In [1]: import numpy as np

In [2]: from numpy import linalg as LA

In [3]: np.set_printoptions(suppress=True, linewidth=160)

In [4]: s = 5 * 0.5 ** np.arange(6)

In [5]: rng = np.random.default_rng(170)

In [6]: X = rng.normal(size=(11, 6)) * rng.permutation(s)

In [7]: X.round(2) + 0
Out[7]: 
array([[ -0.06,   4.56,  -0.95,   1.75,   7.55,   0.05],
       [  0.15,   1.1 ,   0.38,  -1.06,   2.2 ,   0.33],
       [ -0.24,   5.  ,  -1.  ,  -0.63,  -0.01,  -0.06],
       [  0.1 ,   2.54,  -1.94,   0.45,   1.19,  -0.29],
       [  0.07,  -1.08,   1.42,  -0.18, -12.42,  -0.11],
       [ -0.17,  -3.7 ,  -2.03,   0.49,   4.37,   0.29],
       [  0.  ,  -0.45,  -1.72,   1.49,  -0.93,   0.12],
       [  0.13,  -1.26,   2.02,   0.19,   2.  ,   0.1 ],
       [  0.15,   2.21,   0.26,  -0.89,  -2.86,   0.02],
       [ -0.06,  -4.65,  -1.62,  -0.17,  -4.2 ,   0.06],
       [  0.13,  -0.99,   1.76,  -0.63,  -1.66,  -0.1 ]])

In [8]: hat = X @ LA.solve(X.T @ X, X.T)

In [9]: np.round(LA.eigvalsh(hat), 2) + 0
Out[9]: array([0., 0., 0., 0., 0., 1., 1., 1., 1., 1., 1.])

In [10]: np.round(hat @ X[:, 5], 2)
Out[10]: array([ 0.05,  0.33, -0.06, -0.29, -0.11,  0.29,  0.12,  0.1 ,  0.02,  0.06, -0.1 ])

In [11]: np.allclose(hat @ hat, hat)
Out[11]: True

In [12]: Q, V = LA.qr(X[:, :5])[0], LA.qr(X[:, 5:])[0]

In [13]: s = LA.svd(Q.T @ V, compute_uv=False)

In [14]: np.round(LA.norm(Q @ Q.T - V @ V.T, 2), 2)
Out[14]: np.float64(1.0)

In [15]: (s > 0.9).sum()
Out[15]: np.int64(0)

In [16]: vec = np.array([-1, -2, 5, -1, 2, -2])

In [17]: rhs = X @ vec

In [18]: b, lr = np.zeros(6), 1 / LA.norm(X, 2) ** 2

In [19]: for i in range(30):
    ...:     b -= lr * X.T @ (X @ b - rhs)
    ...:     if i % 5 == 0: print(i, round(LA.norm(X @ b - rhs), 2))
    ...: 
0 26.99
5 15.65
10 10.19
15 6.73
20 4.5
25 3.08

In [20]: b.round(2)
Out[20]: array([ 0.2 , -1.93,  4.49, -1.02,  1.92,  0.05])

In [21]: round(LA.cond(X), 2)
Out[21]: np.float64(48.62)

In [22]: r0 = np.array([9, -7])

In [23]: np.round(np.correlate(X[1], X[10], "full"), 2)
Out[23]: array([-0.01, -0.36, -1.96, -0.97,  3.09, -3.4 , -4.03,  4.75, -1.73, -0.03,  0.04])

In [24]: np.round(np.convolve(X[1], r0), 2)
Out[24]: array([  1.35,   8.87,  -4.26, -12.26,  27.21, -12.42,  -2.31])

In [25]: mat = np.array([[-4, 3, 0, 2, 1, 0],
    ...:     [3, 0, 3, 3, 2, 3],
    ...:     [2, 0, -2, 0, 1, 2],
    ...:     [1, 1, 2, 2, 3, 2],
    ...:     [0, 0, 0, 1, 0, 1],
    ...:     [1, 3, 1, 1, 3, -5]])

In [26]: out = np.array([[-3, 0], [-2, 1], [0, -2], [5, 1], [3, 4], [2, 2]])

In [27]: np.vstack([mat, out.T]).shape
Out[27]: (8, 6)

In [28]: np.einsum("ij->j", mat)
Out[28]: array([ 3,  7,  4,  9, 10,  3])

In [29]: out.T @ mat.T
Out[29]: 
array([[19, 18,  1, 18,  7, -5],
       [ 9, 11, 12, 15,  3,  4]])

In [30]: LA.matrix_rank(np.vstack([mat, out.T]))
Out[30]: np.int64(6)

In [31]: LA.matrix_rank(mat @ out)
Out[31]: np.int64(2)

In [32]: out = X / LA.norm(X, axis=1, keepdims=True)

In [33]: gram = out @ out.T

In [34]: np.argwhere(np.triu(np.abs(gram) > 0.95, 1))
Out[34]: array([[5, 8]])

In [35]: vec = np.array([4, 2, -9, 8, 3, 5])

In [36]: rhs = mat @ vec

In [37]: b, lr = np.zeros(6), 1 / LA.norm(mat, 2) ** 2

In [38]: for i in range(50):
    ...:     b -= lr * mat.T @ (mat @ b - rhs)
    ...:     if i % 10 == 0: print(i, round(LA.norm(mat @ b - rhs), 2))
    ...: 
0 28.04
10 8.26
20 5.01
30 4.03
40 3.34

In [39]: b.round(2)
Out[39]: array([ 4.04,  3.87, -7.6 ,  4.97,  3.32,  6.08])

In [40]: K = np.load("mat.npy")

In [41]: K
Out[41]: 
array([[0, 0, 1, 0, 0, 1],
       [0, 0, 1, 1, 0, 0],
       [1, 1, 0, 1, 0, 1],
       [0, 1, 1, 0, 1, 1],
       [0, 0, 0, 1, 0, 0],
       [1, 0, 1, 1, 0, 0]])

In [42]: labels = rng.permutation(6)

In [43]: labels
Out[43]: array([1, 0, 4, 3, 2, 5])

In [44]: out = K[labels][:, labels]

In [45]: np.diag(out)
Out[45]: array([0, 0, 0, 0, 0, 0])

In [46]: np.trace(out)
Out[46]: np.int64(0)

In [47]: np.round(np.sort(np.abs(LA.eigvals(out))), 2)
Out[47]: array([0.2 , 0.72, 0.85, 1.48, 1.86, 3.01])

In [48]: evals, V = LA.eigh(K)

In [49]: vec = np.array([3, -3, 5, 3, 5, 0])

In [50]: np.round(V * np.maximum(evals, 0) @ V.T, 2)
Out[50]: 
array([[ 0.6 ,  0.16,  0.6 ,  0.29, -0.06,  0.62],
       [ 0.16,  0.53,  0.55,  0.62,  0.24,  0.34],
       [ 0.6 ,  0.55,  0.91,  0.75,  0.17,  0.76],
       [ 0.29,  0.62,  0.75,  0.91,  0.45,  0.57],
       [-0.06,  0.24,  0.17,  0.45,  0.38,  0.12],
       [ 0.62,  0.34,  0.76,  0.57,  0.12,  0.73]])

In [51]: np.allclose(K, K.T)
Out[51]: True

In [52]: np.allclose(K @ K.T, K.T @ K)
Out[52]: True

In [53]: np.round(np.sort(np.abs(LA.eigvals(K))), 2)
Out[53]: array([0.2 , 0.72, 0.85, 1.48, 1.86, 3.01])

In [54]: np.trace(K)
Out[54]: np.int64(0)

In [55]: (K + K.T) / 2
Out[55]: 
array([[0., 0., 1., 0., 0., 1.],
       [0., 0., 1., 1., 0., 0.],
       [1., 1., 0., 1., 0., 1.],
       [0., 1., 1., 0., 1., 1.],
       [0., 0., 0., 1., 0., 0.],
       [1., 0., 1., 1., 0., 0.]])

In [56]: np.round(LA.det(K), 2)
Out[56]: np.float64(-1.0)

In [57]: assert K == K.T
---------------------------------------------------------------------------
ValueError                                Traceback (most recent call last)
Cell In[57], line 1
----> 1 assert K == K.T

ValueError: The truth value of an array with more than one element is ambiguous. Use a.any() or a.all()

In [58]: gram = X.T @ X

In [59]: round(float(np.trace(gram)), 2), round((X ** 2).sum(), 2)
Out[59]: (401.27, np.float64(401.27))

In [60]: LA.matrix_rank(gram)
Out[60]: np.int64(6)

In [61]: evals, V = LA.eigh(K)

In [62]: evals.sum(), np.trace(K)
Out[62]: (np.float64(0.0), np.int64(0))

In [63]: np.unique(evals.round(6) + 0, return_counts=True)[1]
Out[63]: array([1, 1, 1, 1, 1, 1])

In [64]: np.round(LA.eigvalsh(K @ K), 2)
Out[64]: array([0.04, 0.53, 0.72, 2.18, 3.45, 9.09])

In [65]: np.abs(V[:, -1]).round(6).argmax()
Out[65]: np.int64(2)

In [66]: np.round(V.T @ K @ V, 2) + 0
Out[66]: 
array([[-1.86,  0.  ,  0.  ,  0.  ,  0.  ,  0.  ],
       [ 0.  , -1.48,  0.  ,  0.  ,  0.  ,  0.  ],
       [ 0.  ,  0.  , -0.72,  0.  ,  0.  ,  0.  ],
       [ 0.  ,  0.  ,  0.  ,  0.2 ,  0.  ,  0.  ],
       [ 0.  ,  0.  ,  0.  ,  0.  ,  0.85,  0.  ],
       [ 0.  ,  0.  ,  0.  ,  0.  ,  0.  ,  3.01]])

In [67]: np.round(np.abs(V[:, -1]), 2)
Out[67]: array([0.33, 0.34, 0.54, 0.5 , 0.17, 0.45])

In [68]: np.round(V @ np.diag(evals) @ V.T, 2) + 0
Out[68]: 
array([[0., 0., 1., 0., 0., 1.],
       [0., 0., 1., 1., 0., 0.],
       [1., 1., 0., 1., 0., 1.],
       [0., 1., 1., 0., 1., 1.],
       [0., 0., 0., 1., 0., 0.],
       [1., 0., 1., 1., 0., 0.]])

In [69]: r0 = np.array([9, 7, -6, 9, -4])

In [70]: data = np.array([np.roll(r0, i) for i in range(5)])

In [71]: data
Out[71]: 
array([[ 9,  7, -6,  9, -4],
       [-4,  9,  7, -6,  9],
       [ 9, -4,  9,  7, -6],
       [-6,  9, -4,  9,  7],
       [ 7, -6,  9, -4,  9]])

In [72]: out = np.array([[2, 1, 1], [1, 0, 1], [2, 2, 0], [2, 0, 1], [0, 2, 0]])

In [73]: np.einsum("ij,ij->i", data, data)
Out[73]: array([263, 263, 263, 263, 263])

In [74]: np.einsum("ik,kj->ij", data, out)
Out[74]: 
array([[ 31, -11,  25],
       [  3,  28,  -1],
       [ 46,  15,  12],
       [  7,   0,  12],
       [ 18,  43,  -3]])

In [75]: out @ data
---------------------------------------------------------------------------
ValueError                                Traceback (most recent call last)
Cell In[75], line 1
----> 1 out @ data

ValueError: matmul: Input operand 1 has a mismatch in its core dimension 0, with gufunc signature (n?,k),(k,m?)->(n?,m?) (size 5 is different from 3)

In [76]: LA.matrix_rank(np.vstack([data, out.T]))
Out[76]: np.int64(5)

In [77]: T = np.stack([data, -3 * data, data[::-1]])

In [78]: T.sum(axis=0)
Out[78]: 
array([[-11, -20,  21, -22,  17],
       [  2,  -9, -18,  21, -11],
       [ -9,   4,  -9,  -7,   6],
       [  8,  -9,  15, -24,  -5],
       [ -5,  19, -24,  17, -22]])

In [79]: LA.matrix_rank(T)
Out[79]: array([5, 5, 5])

In [80]: (T @ data.T).shape
Out[80]: (3, 5, 5)

In [81]: labels = rng.permutation(5)

In [82]: labels
Out[82]: array([0, 3, 1, 2, 4])

In [83]: out = data[labels][:, labels]

In [84]: out
Out[84]: 
array([[ 9,  9,  7, -6, -4],
       [-6,  9,  9, -4,  7],
       [-4, -6,  9,  7,  9],
       [ 9,  7, -4,  9, -6],
       [ 7, -4, -6,  9,  9]])

In [85]: labels = rng.permutation(5)

In [86]: out = data[:, labels] * rng.choice([-1, 1], 5)

In [87]: out
Out[87]: 
array([[ 9, -4,  7, -6, -9],
       [-4,  9,  9,  7,  6],
       [ 9, -6, -4,  9, -7],
       [-6,  7,  9, -4, -9],
       [ 7,  9, -6,  9,  4]])

In [88]: left, _, Vh = LA.svd(data.T @ out)

In [89]: labels
Out[89]: array([0, 4, 1, 2, 3])

In [90]: np.round(left @ Vh, 2) + 0
Out[90]: 
array([[ 1.,  0.,  0.,  0.,  0.],
       [ 0.,  0.,  1.,  0.,  0.],
       [ 0.,  0.,  0.,  1.,  0.],
       [ 0.,  0.,  0.,  0., -1.],
       [ 0.,  1.,  0.,  0.,  0.]])

In [91]: E = np.load("block7.npy")

In [92]: E
Out[92]: 
array([[ 5.02,  4.  , -3.  , -3.  ,  3.  ,  4.  , -1.  ],
       [-5.  ,  4.02, -3.  ,  2.  ,  1.  , -3.  ,  5.  ],
       [ 2.  ,  1.  ,  3.02, -1.  , -4.  , -3.  , -4.  ],
       [ 0.  ,  2.  , -3.  ,  1.02, -3.  ,  2.  ,  5.  ],
       [ 1.  ,  2.  , -5.  ,  0.  , -4.98, -3.  ,  2.  ],
       [-5.  ,  0.  , -3.  ,  4.  , -1.  , -3.98,  5.  ],
       [ 5.  ,  4.  , -3.  , -3.  ,  3.  ,  4.  , -0.98]])

In [93]: round(np.trace(E), 2)
Out[93]: np.float64(3.14)

In [94]: def softmax(z):
    ...:     e = np.exp(z - z.max(axis=-1, keepdims=True))
    ...:     return e / e.sum(axis=-1, keepdims=True)
    ...: 

In [95]: np.round(softmax(E).sum(axis=1), 2)
Out[95]: array([1., 1., 1., 1., 1., 1., 1.])

In [96]: att = E @ E.T / np.sqrt(7)

In [97]: softmax(att).round(6).argmax(axis=1)
Out[97]: array([0, 1, 2, 3, 4, 5, 0])

In [98]: np.round(softmax(att + np.triu(np.full(att.shape, -np.inf), 1)), 2) + 0
Out[98]: 
array([[1.  , 0.  , 0.  , 0.  , 0.  , 0.  , 0.  ],
       [0.  , 1.  , 0.  , 0.  , 0.  , 0.  , 0.  ],
       [0.  , 0.  , 1.  , 0.  , 0.  , 0.  , 0.  ],
       [0.  , 0.  , 0.  , 1.  , 0.  , 0.  , 0.  ],
       [0.  , 0.  , 0.  , 0.  , 1.  , 0.  , 0.  ],
       [0.  , 0.01, 0.  , 0.  , 0.  , 0.99, 0.  ],
       [0.51, 0.  , 0.  , 0.  , 0.  , 0.  , 0.49]])

In [99]: np.round(softmax(att)[1] @ E, 2)
Out[99]: array([-5.  ,  3.96, -3.  ,  2.03,  0.97, -3.01,  5.  ])

In [100]: np.round(softmax(att), 2) + 0
Out[100]: 
array([[0.51, 0.  , 0.  , 0.  , 0.  , 0.  , 0.49],
       [0.  , 0.99, 0.  , 0.  , 0.  , 0.01, 0.  ],
       [0.  , 0.  , 1.  , 0.  , 0.  , 0.  , 0.  ],
       [0.  , 0.  , 0.  , 0.99, 0.  , 0.  , 0.  ],
       [0.  , 0.  , 0.  , 0.  , 1.  , 0.  , 0.  ],
       [0.  , 0.01, 0.  , 0.  , 0.  , 0.99, 0.  ],
       [0.51, 0.  , 0.  , 0.  , 0.  , 0.  , 0.49]])

In [101]: [round(float(x), 2) for x in LA.svd(E, compute_uv=False)[:3]]
Out[101]: [16.1, 12.55, 8.59]

In [102]: np.argsort(-LA.norm(E, axis=0).round(6), kind="stable")[:3]
Out[102]: array([0, 6, 2])

In [103]: LA.matrix_rank(E, rtol=0.1)
Out[103]: np.int64(5)

In [104]: np.round(LA.norm(E, 2) / LA.norm(E), 2)
Out[104]: np.float64(0.7)

In [105]: left, s, Vh = LA.svd(E)

In [106]: s.round(2) + 0
Out[106]: array([16.1 , 12.55,  8.59,  5.15,  3.07,  0.93,  0.  ])

In [107]: out = left[:, :6] @ np.diag(s[:6]) @ Vh[:6]

In [108]: LA.matrix_rank(out)
Out[108]: np.int64(6)

In [109]: LA.matrix_rank(E, rtol=0.05)
Out[109]: np.int64(6)

In [110]: round(float(np.abs(E - out).max()), 2)
Out[110]: 0.0

In [111]: out.round(2) + 0
Out[111]: 
array([[ 5.02,  4.  , -3.  , -3.  ,  3.  ,  4.  , -1.  ],
       [-5.  ,  4.02, -3.  ,  2.  ,  1.  , -3.  ,  5.  ],
       [ 2.  ,  1.  ,  3.02, -1.  , -4.  , -3.  , -4.  ],
       [ 0.  ,  2.  , -3.  ,  1.02, -3.  ,  2.  ,  5.  ],
       [ 1.  ,  2.  , -5.  ,  0.  , -4.98, -3.  ,  2.  ],
       [-5.  ,  0.  , -3.  ,  4.  , -1.  , -3.98,  5.  ],
       [ 5.  ,  4.  , -3.  , -3.  ,  3.  ,  4.  , -0.98]])

In [112]: Z = np.sign(np.array([[-4, -3, 8, -5], [5, -6, -8, -5], [0, 2, -6, -5], [-6, 8, -9, 4]]))

In [113]: out = (np.tril(Z, -1) + np.eye(4)) @ (np.triu(Z, 1) + np.eye(4))

In [114]: evals = np.array([2, 0, 3, 3])

In [115]: arr = np.rint(out * evals @ LA.inv(out)) + 0

In [116]: arr
Out[116]: 
array([[ 15.,  -9.,   7.,   4.],
       [ -6.,   6.,  -2.,  -2.],
       [-18.,  12.,  -6.,  -6.],
       [-30.,  21., -16.,  -7.]])

In [117]: # rows and columns are dependent

In [118]: left, s, Vh = LA.svd(arr)

In [119]: V = Vh[:(s > 1e-8).sum()]

In [120]: vec = arr[3] + 3 * arr[2] + rng.integers(2) * np.eye(4)[2]

In [121]: vec
Out[121]: array([-84.,  57., -34., -25.])

In [122]: np.round(V.T @ V, 2) + 0
Out[122]: 
array([[ 0.83,  0.  ,  0.17,  0.33],
       [ 0.  ,  1.  ,  0.  ,  0.  ],
       [ 0.17,  0.  ,  0.83, -0.33],
       [ 0.33,  0.  , -0.33,  0.33]])

In [123]: round(float(LA.norm(vec - V.T @ V @ vec)), 2)
Out[123]: 0.0

In [124]: np.round(np.diag(V.T @ V), 2)
Out[124]: array([0.83, 1.  , 0.83, 0.33])

In [125]: LA.lstsq(arr[:-1].T, arr[-1])[2]
Out[125]: np.int32(3)

In [126]: out = arr / LA.norm(arr, axis=1, keepdims=True)

In [127]: gram = out @ out.T

In [128]: (np.abs(gram) > 0.9).astype(int)
Out[128]: 
array([[1, 1, 1, 1],
       [1, 1, 1, 1],
       [1, 1, 1, 1],
       [1, 1, 1, 1]])

In [129]: (gram - 2 * np.eye(4)).round(6).argmax(axis=1)
Out[129]: array([1, 2, 3, 2])

In [130]: gram[3].round(2)
Out[130]: array([-1.  ,  0.97,  0.99,  1.  ])

In [131]: np.argwhere(np.triu(np.abs(gram) > 0.95, 1))
Out[131]: 
array([[0, 1],
       [0, 2],
       [0, 3],
       [1, 2],
       [1, 3],
       [2, 3]])

In [132]: np.round(LA.norm(out, axis=1), 2)
Out[132]: array([1., 1., 1., 1.])

In [133]: gram.round(2)
Out[133]: 
array([[ 1.  , -0.96, -0.99, -1.  ],
       [-0.96,  1.  ,  0.98,  0.97],
       [-0.99,  0.98,  1.  ,  0.99],
       [-1.  ,  0.97,  0.99,  1.  ]])

In [134]: np.round(softmax(10 * arr[3]), 2) + 0
Out[134]: array([0., 1., 0., 0.])

In [135]: np.round(softmax(arr[3] + -3), 2) + 0
Out[135]: array([0., 1., 0., 0.])

In [136]: np.round(softmax(arr).sum(axis=1), 2)
Out[136]: array([1., 1., 1., 1.])

In [137]: att = arr @ arr.T / np.sqrt(4)

In [138]: np.round(softmax(att + np.triu(np.full(att.shape, -np.inf), 1)), 2) + 0
Out[138]: 
array([[1., 0., 0., 0.],
       [0., 1., 0., 0.],
       [0., 0., 1., 0.],
       [0., 0., 0., 1.]])

In [139]: np.round(softmax(att), 2) + 0
Out[139]: 
array([[1., 0., 0., 0.],
       [0., 0., 0., 1.],
       [0., 0., 0., 1.],
       [0., 0., 0., 1.]])

In [140]: softmax(att)[3] @ arr
Out[140]: array([-30.,  21., -16.,  -7.])
